$ python3 -q
>>> import numpy as np
>>> np.set_printoptions(precision=1, suppress=True, linewidth=200, legacy="1.25")
>>> def rd(a):
...     return np.round(a, 1) + 0
... 
>>> data = np.load("a.npy")
>>> data
array([[ 0.,  0.,  1., -1.],
       [ 0.,  0., -3.,  1.],
       [ 1., -3.,  0.,  0.],
       [-1.,  1.,  0.,  0.]])
>>> # equal to its transpose
>>> vals, V = np.linalg.eig(data)
>>> rd(np.prod(vals))
4.0
>>> rd(np.sort(np.linalg.eigvals(data.T)))
array([-3.4, -0.6,  0.6,  3.4])
>>> rd(np.sort(np.linalg.eigvals(np.linalg.inv(data))))
array([-1.7, -0.3,  0.3,  1.7])
>>> rd(data @ V[:, 0] - vals[0] * V[:, 0])
array([0., 0., 0., 0.])
>>> rd(np.sort(np.linalg.eigvals(data @ data)))
array([ 0.3,  0.3, 11.7, 11.7])
>>> rng = np.random.default_rng(94180)
>>> z = rng.permutation(4)
>>> z
array([2, 3, 1, 0])
>>> M2 = data[z][:, z]
>>> np.diag(M2)
array([0., 0., 0., 0.])
>>> M2
array([[ 0.,  0., -3.,  1.],
       [ 0.,  0.,  1., -1.],
       [-3.,  1.,  0.,  0.],
       [ 1., -1.,  0.,  0.]])
>>> rd(np.sort(np.abs(np.linalg.eigvals(M2))))
array([0.6, 0.6, 3.4, 3.4])
>>> rd(np.linalg.det(M2)), rd(np.linalg.det(data[z]))
(4.0, -4.0)
>>> np.allclose(M2, data)
False
>>> Uu, s, Vh = np.linalg.svd(M2, full_matrices=False)
>>> np.allclose(Uu * s @ Vh, M2)
True
>>> rd(Uu.T @ Uu)
array([[1., 0., 0., 0.],
       [0., 1., 0., 0.],
       [0., 0., 1., 0.],
       [0., 0., 0., 1.]])
>>> rd(Vh @ Vh.T)
array([[1., 0., 0., 0.],
       [0., 1., 0., 0.],
       [0., 0., 1., 0.],
       [0., 0., 0., 1.]])
>>> (s > 1e-8).sum()
4
>>> rd(Uu.T @ M2 @ Vh.T)
array([[3.4, 0. , 0. , 0. ],
       [0. , 3.4, 0. , 0. ],
       [0. , 0. , 0.6, 0. ],
       [0. , 0. , 0. , 0.6]])
>>> X = np.load("w.npy")
>>> X
array([[ 0. ,  0. ,  0. ,  0. ],
       [-0.1,  0.1,  0.2,  0. ],
       [ 0.3, -0.2, -0.6,  0. ]])
>>> # rank 2
>>> Uu, s, Vh = np.linalg.svd(X)
>>> rd(s)
array([0.7, 0. , 0. ])
>>> np.argmax(s[:-1] / (s[1:] + 1e-6)) + 1
2
>>> M2 = Uu[:, :2] @ np.diag(s[:2]) @ Vh[:2]
>>> rd(M2)
array([[ 0. ,  0. ,  0. ,  0. ],
       [-0.1,  0.1,  0.2,  0. ],
       [ 0.3, -0.2, -0.6,  0. ]])
>>> np.linalg.matrix_rank(X, rtol=0.05)
1
>>> rd(np.linalg.norm(X - M2) / np.linalg.norm(X))
0.0
>>> w1 = np.array([[-9, -6, -5, 5, -3, 6],
...     [9, -6, 7, -5, -7, 4],
...     [-6, -1, -3, 4, -7, 4],
...     [-1, -7, 2, -5, -9, 8]])
>>> coef = np.array([0, 3, -3, 1, 0, 1])
>>> H = np.maximum(X @ w1 + coef, 0)
>>> H
array([[0. , 3. , 0. , 1. , 0. , 1. ],
       [0.6, 2.8, 0. , 0.8, 0. , 1.6],
       [0. , 3. , 0. , 1.1, 4.7, 0. ]])
>>> basis = np.array([[-1, 2, 2],
...     [0, -2, 2],
...     [-1, -1, 0],
...     [-1, -3, -2],
...     [-2, 0, -2],
...     [3, 1, -1]])
>>> (H @ basis).round(6).argmax(axis=1)
array([2, 2, 2])
>>> rd(H @ basis)
array([[  2. ,  -8. ,   3. ],
       [  3.4,  -5.2,   3.6],
       [-10.5,  -9.3,  -5.6]])
>>> A = np.load("test7.npy")
>>> A
array([[-0.1,  0. , -0.3],
       [-0.7, -0.1,  0.7],
       [ 1.5,  0.9, -0.9],
       [ 1. ,  1.1, -0.8],
       [-1.1, -1. ,  0.9],
       [ 0.4,  0.3,  0.4],
       [-2.3, -2.4,  2.5],
       [ 0.1,  0.9, -0.8],
       [-1.1, -1.8,  1.6],
       [ 1.5,  1. , -1.1]])
>>> q, V = np.linalg.qr(A[:, :2])[0], np.linalg.qr(A[:, 2:])[0]
>>> s = np.linalg.svd(q.T @ V, compute_uv=False)
>>> rd(s)
array([1.])
>>> (s > 0.9).sum()
1
>>> rd(np.linalg.norm(q @ q.T - V @ V.T, 2))
1.0
>>> rd(np.degrees(np.arccos(s.clip(0, 1))))
array([15.4])
>>> P = A @ np.linalg.solve(A.T @ A, A.T)
>>> np.linalg.matrix_rank(np.eye(10) - P)
7
>>> rd(P @ A[:, 0])
array([-0.1, -0.7,  1.5,  1. , -1.1,  0.4, -2.3,  0.1, -1.1,  1.5])
>>> rd(np.diag(P))
array([0.1, 0.4, 0.3, 0.1, 0.1, 0.5, 0.5, 0.3, 0.4, 0.2])
>>> K = np.load("block5.npy")
>>> K
array([[17, 12, 13, 10],
       [12, 18,  6,  6],
       [13,  6, 13, 10],
       [10,  6, 10,  8]])
>>> u = np.array([-1, -1, 0])
>>> np.correlate(K[0], K[3], "full")
array([136, 266, 326, 452, 298, 190, 100])
>>> np.polyval(u, K[0])
array([-306, -156, -182, -110])
>>> np.convolve(K[0], u)
array([-17, -29, -25, -23, -10,   0])
>>> vals, V = np.linalg.eigh(K)
>>> rd(V.T @ V)
array([[1., 0., 0., 0.],
       [0., 1., 0., 0.],
       [0., 0., 1., 0.],
       [0., 0., 0., 1.]])
>>> rd(vals.sum()), np.trace(K)
(56.0, 56)
>>> rd(V @ np.diag(vals) @ V.T)
array([[17., 12., 13., 10.],
       [12., 18.,  6.,  6.],
       [13.,  6., 13., 10.],
       [10.,  6., 10.,  8.]])
>>> np.unique(vals.round(6) + 0, return_counts=True)[1]
array([1, 1, 1, 1])
>>> rd(vals)
array([ 0. ,  1.5, 11. , 43.5])
>>> M2 = np.array([[-2, -1, -1, -1], [2, -2, -2, 2], [1, 1, 2, 0], [0, -1, -1, 2]])
>>> M2[-1] = M2[0]
>>> F = M2 + 0.1 * np.eye(4)
>>> F
array([[-1.9, -1. , -1. , -1. ],
       [ 2. , -1.9, -2. ,  2. ],
       [ 1. ,  1. ,  2.1,  0. ],
       [-2. , -1. , -1. , -0.9]])
>>> q, V = np.linalg.qr(F[:, :2])[0], np.linalg.qr(F[:, 2:])[0]
>>> s = np.linalg.svd(q.T @ V, compute_uv=False)
>>> rd(s)
array([1., 1.])
>>> rd(F @ F)
array([[  2.6,   3.8,   2.8,   0.8],
       [-13.6,  -2.4,  -4.4,  -7.6],
       [  2.2,  -0.8,   1.4,   1. ],
       [  2.6,   3.8,   2.8,   0.8]])
>>> np.allclose(F, F.T)
False
>>> rd(np.sort(np.abs(np.linalg.eigvals(F))))
array([0.1, 1.3, 2.8, 2.8])
>>> M2 = F + rng.integers(-2, 3, (4, 2)) @ rng.integers(-2, 3, (2, 4))
>>> M2
array([[-1.9, -1. , -1. , -1. ],
       [-2. , -5.9, -2. ,  2. ],
       [ 4. ,  3. ,  4.1,  1. ],
       [-7. , -5. , -3. , -1.9]])
>>> np.linalg.matrix_rank(M2 - F, tol=1e-8)
2
>>> rd(np.linalg.svd(M2 - F, compute_uv=False))
array([9.6, 2.1, 0. , 0. ])
>>> arr = np.array([[5, -2, 5], [-4, 4, 3], [-5, 2, 3]])
>>> arr
array([[ 5, -2,  5],
       [-4,  4,  3],
       [-5,  2,  3]])
>>> q = arr.astype(float).copy()
>>> for j in range(3):
...     q[:, j] -= q[:, :j] @ (q[:, :j].T @ q[:, j])
...     q[:, j] /= np.linalg.norm(q[:, j])
... 
>>> rd(q.T @ arr)
array([[ 8.1, -4.4, -0.2],
       [ 0. ,  2.1,  3.3],
       [ 0. ,  0. ,  5.7]])
